% ipython --no-banner

In [1]: import numpy as np

In [2]: import numpy.linalg as la

In [3]: np.set_printoptions(suppress=True, linewidth=140)

In [4]: A = np.maximum(np.array([[0], [1], [1], [0], [0], [0], [2], [2], [0], [2]]) @ np.array([[5, -9, 8, -4, 8, 3]]) + np.array([-3, 3, -1, 3, 3, -4]), 0)

In [5]: A
Out[5]: 
array([[ 0,  3,  0,  3,  3,  0],
       [ 2,  0,  7,  0, 11,  0],
       [ 2,  0,  7,  0, 11,  0],
       [ 0,  3,  0,  3,  3,  0],
       [ 0,  3,  0,  3,  3,  0],
       [ 0,  3,  0,  3,  3,  0],
       [ 7,  0, 15,  0, 19,  2],
       [ 7,  0, 15,  0, 19,  2],
       [ 0,  3,  0,  3,  3,  0],
       [ 7,  0, 15,  0, 19,  2]])

In [6]: np.abs(np.diag(la.qr(A)[1])) > 1e-9
Out[6]: array([ True,  True,  True, False, False, False])

In [7]: np.round(A @ la.pinv(A) @ A, 2) + 0
Out[7]: 
array([[ 0.,  3.,  0.,  3.,  3.,  0.],
       [ 2.,  0.,  7.,  0., 11.,  0.],
       [ 2.,  0.,  7.,  0., 11.,  0.],
       [ 0.,  3.,  0.,  3.,  3.,  0.],
       [ 0.,  3.,  0.,  3.,  3.,  0.],
       [ 0.,  3.,  0.,  3.,  3.,  0.],
       [ 7.,  0., 15.,  0., 19.,  2.],
       [ 7.,  0., 15.,  0., 19.,  2.],
       [ 0.,  3.,  0.,  3.,  3.,  0.],
       [ 7.,  0., 15.,  0., 19.,  2.]])

In [8]: round(float(np.trace(la.pinv(A) @ A)), 2)
Out[8]: 3.0

In [9]: np.unique(A.round(6), axis=0).shape
Out[9]: (3, 6)

In [10]: la.lstsq(A[:-1].T, A[-1])[2]
Out[10]: np.int32(3)

In [11]: try:
    ...:     la.inv(A)
    ...: except la.LinAlgError as e:
    ...:     print("failed:", e)
    ...: 
failed: Last 2 dimensions of the array must be square

In [12]: left, sig, Vt = la.svd(A)

In [13]: evecs = Vt[:(sig > 1e-8).sum()]

In [14]: rng = np.random.default_rng(68665)

In [15]: x = A[3] + 5 * A[7] + rng.integers(2) * np.eye(6)[4]

In [16]: x
Out[16]: array([35.,  3., 75.,  3., 98., 10.])

In [17]: np.round(np.diag(evecs.T @ evecs), 2)
Out[17]: array([0.54, 0.46, 0.48, 0.46, 0.85, 0.21])

In [18]: np.round(evecs.T @ evecs, 2)
Out[18]: 
array([[ 0.54,  0.07,  0.34,  0.07, -0.13,  0.32],
       [ 0.07,  0.46, -0.13,  0.46,  0.07,  0.08],
       [ 0.34, -0.13,  0.48, -0.13,  0.27,  0.15],
       [ 0.07,  0.46, -0.13,  0.46,  0.07,  0.08],
       [-0.13,  0.07,  0.27,  0.07,  0.85, -0.16],
       [ 0.32,  0.08,  0.15,  0.08, -0.16,  0.21]])

In [19]: la.matrix_rank(np.vstack([A, x]))
Out[19]: np.int64(3)
